$ python -q
>>> import numpy as np
>>> from numpy import linalg as LA
>>> np.set_printoptions(precision=2, suppress=True, linewidth=200, legacy="1.25")
>>> r0 = np.array([-2, 3, 1, -2, 0, 2, 2, -3, -2, 2, -1, 3])
>>> r1 = np.array([-5, 9, 6, -1, 4, -9])
>>> data = r0[:, None] + r1[None, :]
>>> data
array([[ -7,   7,   4,  -3,   2, -11],
       [ -2,  12,   9,   2,   7,  -6],
       [ -4,  10,   7,   0,   5,  -8],
       [ -7,   7,   4,  -3,   2, -11],
       [ -5,   9,   6,  -1,   4,  -9],
       [ -3,  11,   8,   1,   6,  -7],
       [ -3,  11,   8,   1,   6,  -7],
       [ -8,   6,   3,  -4,   1, -12],
       [ -7,   7,   4,  -3,   2, -11],
       [ -3,  11,   8,   1,   6,  -7],
       [ -6,   8,   5,  -2,   3, -10],
       [ -2,  12,   9,   2,   7,  -6]])
>>> dist = LA.norm(data[:, None] - data[None], axis=-1)
>>> LA.norm(data, axis=1)
array([15.75, 17.83, 15.94, 15.75, 15.49, 16.73, 16.73, 16.43, 15.75, 16.73, 15.43, 17.83])
>>> LA.matrix_rank(dist ** 2)
3
>>> C = data[[3, 5]].astype(float)
>>> for _ in range(5):
...     idx = LA.norm(data[:, None] - C, axis=-1).argmin(axis=1)
...     C = np.array([data[idx == j].mean(axis=0) for j in range(2)])
... 
>>> idx
array([0, 1, 1, 0, 0, 1, 1, 0, 0, 1, 0, 1])
>>> C
array([[ -6.67,   7.33,   4.33,  -2.67,   2.33, -10.67],
       [ -2.83,  11.17,   8.17,   1.17,   6.17,  -6.83]])
>>> r0, r1 = C[1], C[0]
>>> r0 @ r0
285.5
>>> pr = (r0 @ r1) / (r0 @ r0) * r0
>>> LA.matrix_rank(np.outer(r0, r1))
1
>>> pr
array([-2.19,  8.62,  6.3 ,  0.9 ,  4.76, -5.27])
>>> cen = data - data.mean(axis=0)
>>> vecs = LA.svd(cen)[2][:2]
>>> Y = cen - cen @ vecs.T @ vecs
>>> np.round(np.cov(cen @ vecs.T, rowvar=False), 2) + 0
array([[28.5,  0. ],
       [ 0. ,  0. ]])
>>> feats = np.load("test17.npy")
>>> feats
array([[ 4,  5,  6,  7,  8,  9, 10, 11, 12, 13, 14, 15, 16],
       [17, 18, 19, 20, 21, 22, 23, 24, 25, 26, 27, 28, 29],
       [30, 31, 32, 33, 34, 35, 36, 37, 38, 39, 40, 41, 42],
       [43, 44, 45, 46, 47, 48, 49, 50, 51, 52, 53, 54, 55],
       [56, 57, 58, 59, 60, 61, 62, 63, 64, 65, 66, 67, 68],
       [69, 70, 71, 72, 73, 74, 75, 76, 77, 78, 79, 80, 81],
       [82, 83, 84, 85, 86, 87, 88, 89, 90, 91, 92, 93, 94]])
>>> # null space of dimension 11
>>> blk = np.stack([feats, 3 * feats, feats[::-1]])
>>> LA.matrix_rank(blk.reshape(3, -1))
2
>>> blk.shape
(3, 7, 13)
>>> idx = data[:, 2] > np.median(data[:, 2])
>>> r0 = data[idx].mean(axis=0) - data[~idx].mean(axis=0)
>>> idx.astype(int)
array([0, 1, 1, 0, 0, 1, 1, 0, 0, 1, 0, 1])
>>> (((data - data.mean(axis=0)) @ r0 > 0) == idx).mean()
1.0
>>> round(np.trace(LA.pinv(feats) @ feats), 2)
2.0
>>> np.allclose(feats[:-1].T @ LA.lstsq(feats[:-1].T, feats[-1])[0], feats[-1])
True
>>> np.unique(feats.round(6), axis=0).shape
(7, 13)
>>> J = np.array([[0.0, 1.0, 0.4, -0.3, 0.9, 1.8, 1.5, -1.1, -0.1, -0.4, -0.3],
...     [-1.3, 0.1, -1.4, -0.6, -0.6, 0.0, -3.2, -0.3, 0.3, -0.4, -0.7],
...     [0.4, -1.1, 1.1, 0.1, 1.4, -0.2, 0.5, -0.8, 0.0, -1.9, 1.9],
...     [1.4, -1.4, -1.0, 1.3, -0.5, 0.1, -0.4, -2.1, 0.6, 0.8, -0.2],
...     [0.2, 1.1, -0.1, 1.2, -0.7, 1.3, -0.2, -0.3, 1.5, -0.1, 0.8],
...     [0.8, 0.8, -0.8, -1.0, 0.7, 0.1, -0.4, -2.0, 1.0, -0.9, 1.4]])
>>> J[:, 7] *= 3
>>> J
array([[ 0. ,  1. ,  0.4, -0.3,  0.9,  1.8,  1.5, -3.3, -0.1, -0.4, -0.3],
       [-1.3,  0.1, -1.4, -0.6, -0.6,  0. , -3.2, -0.9,  0.3, -0.4, -0.7],
       [ 0.4, -1.1,  1.1,  0.1,  1.4, -0.2,  0.5, -2.4,  0. , -1.9,  1.9],
       [ 1.4, -1.4, -1. ,  1.3, -0.5,  0.1, -0.4, -6.3,  0.6,  0.8, -0.2],
       [ 0.2,  1.1, -0.1,  1.2, -0.7,  1.3, -0.2, -0.9,  1.5, -0.1,  0.8],
       [ 0.8,  0.8, -0.8, -1. ,  0.7,  0.1, -0.4, -6. ,  1. , -0.9,  1.4]])
>>> blk = np.stack([J, -1 * J, J[::-1]])
>>> blk.shape
(3, 6, 11)
>>> LA.matrix_rank(blk)
array([6, 6, 6])
>>> (blk @ J.T).shape
(3, 6, 6)
>>> blk.sum(axis=0)
array([[ 0.8,  0.8, -0.8, -1. ,  0.7,  0.1, -0.4, -6. ,  1. , -0.9,  1.4],
       [ 0.2,  1.1, -0.1,  1.2, -0.7,  1.3, -0.2, -0.9,  1.5, -0.1,  0.8],
       [ 1.4, -1.4, -1. ,  1.3, -0.5,  0.1, -0.4, -6.3,  0.6,  0.8, -0.2],
       [ 0.4, -1.1,  1.1,  0.1,  1.4, -0.2,  0.5, -2.4,  0. , -1.9,  1.9],
       [-1.3,  0.1, -1.4, -0.6, -0.6,  0. , -3.2, -0.9,  0.3, -0.4, -0.7],
       [ 0. ,  1. ,  0.4, -0.3,  0.9,  1.8,  1.5, -3.3, -0.1, -0.4, -0.3]])
>>> LA.norm(blk, axis=(1, 2))
array([12.35, 12.35, 12.35])
>>> Q, _ = LA.qr(np.array([[-0.2, -0.5, -0.8, 0.4, -0.3, 0.8, -2.6, 0.2],
...     [-0.8, -1.4, -0.1, -2.1, -1.4, -1.6, 0.7, 1.4],
...     [-0.8, 0.6, -0.2, -1.7, 0.1, -0.4, 1.6, -1.0],
...     [-1.2, 0.0, 1.8, -0.2, -0.3, 1.7, -0.7, -3.5],
...     [1.1, -2.0, -0.5, -0.3, 0.6, 0.3, 0.0, 1.4],
...     [1.1, 1.6, 1.8, -0.2, 1.2, 1.8, 0.6, 0.0],
...     [1.9, -0.2, 0.3, -0.2, 0.0, -1.0, -0.2, 0.7],
...     [0.0, 2.9, -0.3, -0.1, 1.5, 0.1, 0.8, -0.3]]))
>>> A = Q[:, :8]
>>> A.round(2) + 0
array([[-0.07, -0.12, -0.26,  0.16,  0.05, -0.91, -0.25, -0.01],
       [-0.27, -0.34,  0.07, -0.66,  0.28, -0.02, -0.18,  0.51],
       [-0.27,  0.14, -0.11, -0.61, -0.2 , -0.16,  0.29, -0.62],
       [-0.4 ,  0.  ,  0.7 ,  0.12, -0.16, -0.02, -0.5 , -0.24],
       [ 0.37, -0.47, -0.06, -0.15, -0.76,  0.03, -0.19,  0.04],
       [ 0.37,  0.38,  0.55, -0.19, -0.14, -0.38,  0.34,  0.31],
       [ 0.64, -0.04,  0.11, -0.25,  0.46,  0.02, -0.38, -0.4 ],
       [ 0.  ,  0.69, -0.32, -0.19, -0.23,  0.1 , -0.53,  0.2 ]])
>>> rng = np.random.default_rng(5232)
>>> Y = A + rng.integers(-2, 3, (8, 2)) @ rng.integers(-2, 3, (2, 8))
>>> Y
array([[ 1.93, -4.12, -2.26,  0.16,  0.05,  3.09, -0.25, -2.01],
       [-3.27,  5.66, -2.93, -0.66, -3.72, -2.02, -4.18,  3.51],
       [-3.27,  6.14, -3.11, -0.61, -4.2 , -2.16, -3.71,  2.38],
       [ 2.6 , -6.  ,  0.7 ,  0.12,  1.84,  3.98,  1.5 , -3.24],
       [-0.63,  1.53,  0.94, -0.15, -0.76, -1.97, -0.19,  1.04],
       [ 1.37, -1.62,  5.55, -0.19,  3.86, -2.38,  4.34, -0.69],
       [-2.36,  5.96, -2.89, -0.25, -3.54, -1.98, -4.38,  2.6 ],
       [-3.  ,  6.69, -3.32, -0.19, -4.23, -1.9 , -4.53,  3.2 ]])
>>> np.abs(Y - A).sum(axis=1)
array([14., 25., 25., 20.,  7., 19., 25., 25.])
>>> np.round(LA.svd(Y - A, compute_uv=False), 2) + 0
array([22.69,  9.02,  0.  ,  0.  ,  0.  ,  0.  ,  0.  ,  0.  ])
>>> LA.matrix_rank(Y - A, tol=1e-8)
2
>>> idx = rng.permutation(8)
>>> Y = A[:, idx] * rng.choice([-1, 1], 8)
>>> Y.round(2) + 0
array([[-0.01, -0.16,  0.91,  0.07,  0.25, -0.05,  0.12,  0.26],
       [ 0.51,  0.66,  0.02,  0.27,  0.18, -0.28,  0.34, -0.07],
       [-0.62,  0.61,  0.16,  0.27, -0.29,  0.2 , -0.14,  0.11],
       [-0.24, -0.12,  0.02,  0.4 ,  0.5 ,  0.16,  0.  , -0.7 ],
       [ 0.04,  0.15, -0.03, -0.37,  0.19,  0.76,  0.47,  0.06],
       [ 0.31,  0.19,  0.38, -0.37, -0.34,  0.14, -0.38, -0.55],
       [-0.4 ,  0.25, -0.02, -0.64,  0.38, -0.46,  0.04, -0.11],
       [ 0.2 ,  0.19, -0.1 ,  0.  ,  0.53,  0.23, -0.69,  0.32]])
>>> left, _, Vt = LA.svd(A.T @ Y)
>>> idx
array([7, 3, 5, 0, 6, 4, 1, 2])
>>> x = np.array([0, -2, 1, -3, 0, 1, -3, -2])
>>> rhs = Y @ x
>>> rhs.round(2) + 0
array([ 0.09, -3.26, -1.46,  0.6 ,  0.  ,  3.52,  1.04,  1.18])
>>> np.round(LA.solve(Y, rhs), 2) + 0
array([ 0., -2.,  1., -3.,  0.,  1., -3., -2.])
>>> np.round(LA.solve(Y, 4 * rhs), 2) + 0
array([  0.,  -8.,   4., -12.,   0.,   4., -12.,  -8.])
>>> np.round(LA.solve(Y, Y[:, 4]), 2) + 0
array([0., 0., 0., 0., 1., 0., 0., 0.])
>>> x = np.array([-6, 0, -5, 5, -9, -8, -2, -3])
>>> [p for p in range(1, 25) if np.allclose(LA.matrix_power(A, p), np.eye(8))]
[]
>>> np.round(A.T @ (A @ x), 2) + 0
array([-6.,  0., -5.,  5., -9., -8., -2., -3.])
>>> np.abs(LA.eigvals(A))
array([1., 1., 1., 1., 1., 1., 1., 1.])
>>> M = np.load("m.npy")
>>> M
array([[-3,  0,  0,  0,  0,  0,  0,  0,  0,  0],
       [-1,  2,  0,  0,  0,  0,  0,  0,  0,  0],
       [-3,  1,  2,  0,  0,  0,  0,  0,  0,  0],
       [-1, -2,  0, -3,  0,  0,  0,  0,  0,  0],
       [ 1, -1,  0, -1, -1,  0,  0,  0,  0,  0],
       [ 0, -2, -3,  2,  1,  3,  0,  0,  0,  0],
       [-3, -3, -1,  3,  3,  3,  3,  0,  0,  0],
       [ 1,  0, -2,  3, -1, -3,  1, -2,  0,  0],
       [-1,  1,  2,  1,  3, -3,  2,  1,  1,  0],
       [ 0, -3,  2, -3, -2, -3,  2,  0, -3, -3]])
>>> Y = LA.inv(M)
>>> np.round(LA.det(M) * Y, 2) + 0
array([[  648.,     0.,     0.,     0.,     0.,     0.,     0.,     0.,     0.,     0.],
       [  324.,  -972.,     0.,     0.,     0.,     0.,     0.,     0.,     0.,     0.],
       [  810.,   486.,  -972.,     0.,     0.,     0.,     0.,     0.,     0.,     0.],
       [ -432.,   648.,     0.,   648.,     0.,     0.,     0.,     0.,     0.,     0.],
       [  756.,   324.,     0.,  -648.,  1944.,     0.,     0.,     0.,     0.,     0.],
       [ 1062.,  -702.,  -972.,  -216.,  -648.,  -648.,     0.,     0.,     0.,     0.],
       [ -144., -1080.,   648.,   216., -1296.,   648.,  -648.,     0.,     0.,     0.],
       [-3177.,   837.,  2754.,  1728.,  -648.,  1296.,  -324.,   972.,     0.,     0.],
       [ 3519., -2403., -5022., -1512., -4536., -4536.,  1620.,  -972., -1944.,     0.],
       [-4533.,  2817.,  5778.,  1656.,  3024.,  5616., -2052.,   972.,  1944.,   648.]])
>>> round(LA.slogdet(M)[0], 2)
-1.0
>>> np.allclose(Y, M.T)
False
>>> np.round(M @ Y, 2) + 0
array([[1., 0., 0., 0., 0., 0., 0., 0., 0., 0.],
       [0., 1., 0., 0., 0., 0., 0., 0., 0., 0.],
       [0., 0., 1., 0., 0., 0., 0., 0., 0., 0.],
       [0., 0., 0., 1., 0., 0., 0., 0., 0., 0.],
       [0., 0., 0., 0., 1., 0., 0., 0., 0., 0.],
       [0., 0., 0., 0., 0., 1., 0., 0., 0., 0.],
       [0., 0., 0., 0., 0., 0., 1., 0., 0., 0.],
       [0., 0., 0., 0., 0., 0., 0., 1., 0., 0.],
       [0., 0., 0., 0., 0., 0., 0., 0., 1., 0.],
       [0., 0., 0., 0., 0., 0., 0., 0., 0., 1.]])
>>> def softmax(z):
...     e = np.exp(z - z.max(axis=-1, keepdims=True))
...     return e / e.sum(axis=-1, keepdims=True)
... 
>>> softmax(M[1])
array([0.02, 0.47, 0.06, 0.06, 0.06, 0.06, 0.06, 0.06, 0.06, 0.06])
>>> softmax(M[1] + 5)
array([0.02, 0.47, 0.06, 0.06, 0.06, 0.06, 0.06, 0.06, 0.06, 0.06])
>>> np.round(softmax(10 * M[1]), 2) + 0
array([0., 1., 0., 0., 0., 0., 0., 0., 0., 0.])
>>> att = M @ M.T / np.sqrt(10)
>>> np.round(softmax(att + np.triu(np.full(att.shape, -np.inf), 1)), 2) + 0
array([[1.  , 0.  , 0.  , 0.  , 0.  , 0.  , 0.  , 0.  , 0.  , 0.  ],
       [0.35, 0.65, 0.  , 0.  , 0.  , 0.  , 0.  , 0.  , 0.  , 0.  ],
       [0.16, 0.05, 0.79, 0.  , 0.  , 0.  , 0.  , 0.  , 0.  , 0.  ],
       [0.03, 0.  , 0.02, 0.95, 0.  , 0.  , 0.  , 0.  , 0.  , 0.  ],
       [0.05, 0.05, 0.03, 0.44, 0.44, 0.  , 0.  , 0.  , 0.  , 0.  ],
       [0.  , 0.  , 0.  , 0.  , 0.  , 1.  , 0.  , 0.  , 0.  , 0.  ],
       [0.  , 0.  , 0.  , 0.  , 0.  , 0.  , 1.  , 0.  , 0.  , 0.  ],
       [0.  , 0.  , 0.  , 0.  , 0.  , 0.  , 0.  , 1.  , 0.  , 0.  ],
       [0.  , 0.  , 0.  , 0.  , 0.  , 0.  , 0.  , 0.  , 1.  , 0.  ],
       [0.  , 0.  , 0.  , 0.  , 0.  , 0.  , 0.  , 0.  , 0.  , 1.  ]])
